In [1]: import numpy as np

In [2]: np.set_printoptions(precision=2, suppress=True, linewidth=160)

In [3]: def rnd(a):
   ...:     return np.round(a, 2) + 0
   ...: 

In [4]: rng = np.random.default_rng(96963)

In [5]: z = rng.integers(0, 2, 8)

In [6]: J = np.array([[2, -2, -4, 2, -2, 1, 2, -1],
   ...:     [-4, 2, -4, -2, 5, -5, 3, -5],
   ...:     [5, -4, -3, 0, -2, -4, 4, -3],
   ...:     [1, 2, 2, -3, 3, -3, -5, 3],
   ...:     [-2, 4, 2, -2, 5, -5, -3, 4],
   ...:     [-5, -1, 5, -4, -2, -5, 5, 3],
   ...:     [-3, 0, 5, -5, 4, 3, -5, 4],
   ...:     [2, -5, -2, 0, 5, -4, -3, 0]]) * (z[:, None] == z)

In [7]: J
Out[7]: 
array([[ 2,  0, -4,  2,  0,  0,  0, -1],
       [ 0,  2,  0,  0,  5, -5,  3,  0],
       [ 5,  0, -3,  0,  0,  0,  0, -3],
       [ 1,  0,  2, -3,  0,  0,  0,  3],
       [ 0,  4,  0,  0,  5, -5, -3,  0],
       [ 0, -1,  0,  0, -2, -5,  5,  0],
       [ 0,  0,  0,  0,  4,  3, -5,  0],
       [ 2,  0, -2,  0,  0,  0,  0,  0]])

In [8]: other = J / np.sqrt((J ** 2).mean(axis=1, keepdims=True))

In [9]: print(rnd(np.linalg.norm(other, axis=1)))
[2.83 2.83 2.83 2.83 2.83 2.83 2.83 2.83]

In [10]: np.linalg.matrix_rank(J - J.mean(axis=1, keepdims=True))
Out[10]: np.int64(7)

In [11]: u = np.array([5, 5, 7, 3, 7, 8, 6, 5])

In [12]: other = J + np.outer(u, np.eye(8)[1])

In [13]: np.linalg.matrix_rank(np.linalg.inv(other) - np.linalg.inv(J), tol=1e-8)
Out[13]: np.int64(1)

In [14]: rnd(np.linalg.det(other) / np.linalg.det(J)), rnd(1 + np.linalg.solve(J, u)[1])
Out[14]: (np.float64(-4.27), np.float64(-4.27))

In [15]: print(np.linalg.matrix_power(J, 2))
[[-16   0  10  -2   0   0   0  16]
 [  0  29   0   0  57  -1 -49   0]
 [-11   0  -5  10   0   0   0   4]
 [ 15   0 -22  11   0   0   0 -16]
 [  0  33   0   0  43 -29 -13   0]
 [  0  -5   0   0  15  55 -47   0]
 [  0  13   0   0  -6 -50  28   0]
 [ -6   0  -2   4   0   0   0   4]]

In [16]: assert J == J.T
---------------------------------------------------------------------------
ValueError                                Traceback (most recent call last)
Cell In[16], line 1
----> 1 assert J == J.T

ValueError: The truth value of an array with more than one element is ambiguous. Use a.any() or a.all()

In [17]: rnd(np.linalg.det(J))
Out[17]: np.float64(-5544.0)

In [18]: A = np.loadtxt("a.csv", delimiter=",")

In [19]: rnd(A)
Out[19]: 
array([[-0.34,  0.18,  0.05, -0.81,  0.08, -0.37, -0.07,  0.23],
       [-0.42, -0.11,  0.57,  0.26, -0.49, -0.28,  0.31,  0.06],
       [-0.08, -0.21,  0.04, -0.04, -0.47,  0.14, -0.84,  0.03],
       [ 0.38,  0.59,  0.24, -0.24, -0.39,  0.13,  0.06, -0.46],
       [ 0.25,  0.53,  0.07,  0.3 , -0.02, -0.15, -0.16,  0.72],
       [ 0.38, -0.22,  0.66, -0.01,  0.46, -0.27, -0.26, -0.13],
       [-0.46,  0.27,  0.37,  0.02,  0.34,  0.67, -0.08,  0.05],
       [ 0.38, -0.4 ,  0.19, -0.36, -0.22,  0.45,  0.3 ,  0.44]])

In [20]: other = np.array([[2, 1], [0, 2], [5, 3], [0, 0], [3, 2], [5, 1], [5, 0], [3, 2]])

In [21]: print(rnd(np.einsum("ij,ij->i", A, A)))
[1. 1. 1. 1. 1. 1. 1. 1.]

In [22]: np.vstack([A, other.T]).shape
Out[22]: (10, 8)

In [23]: rnd(other.T @ A.T)
Out[23]: 
array([[-1.68,  0.84, -4.78,  0.4 ,  1.44,  2.41,  5.06,  6.08],
       [ 0.42, -0.08, -1.12,  0.72,  2.77,  2.32,  2.64,  1.03]])

In [24]: np.linalg.matrix_rank(A @ other)
Out[24]: np.int64(2)

In [25]: rnd(np.einsum("ik,kj->ij", A, other))
Out[25]: 
array([[-1.68,  0.42],
       [ 0.84, -0.08],
       [-4.78, -1.12],
       [ 0.4 ,  0.72],
       [ 1.44,  2.77],
       [ 2.41,  2.32],
       [ 5.06,  2.64],
       [ 6.08,  1.03]])
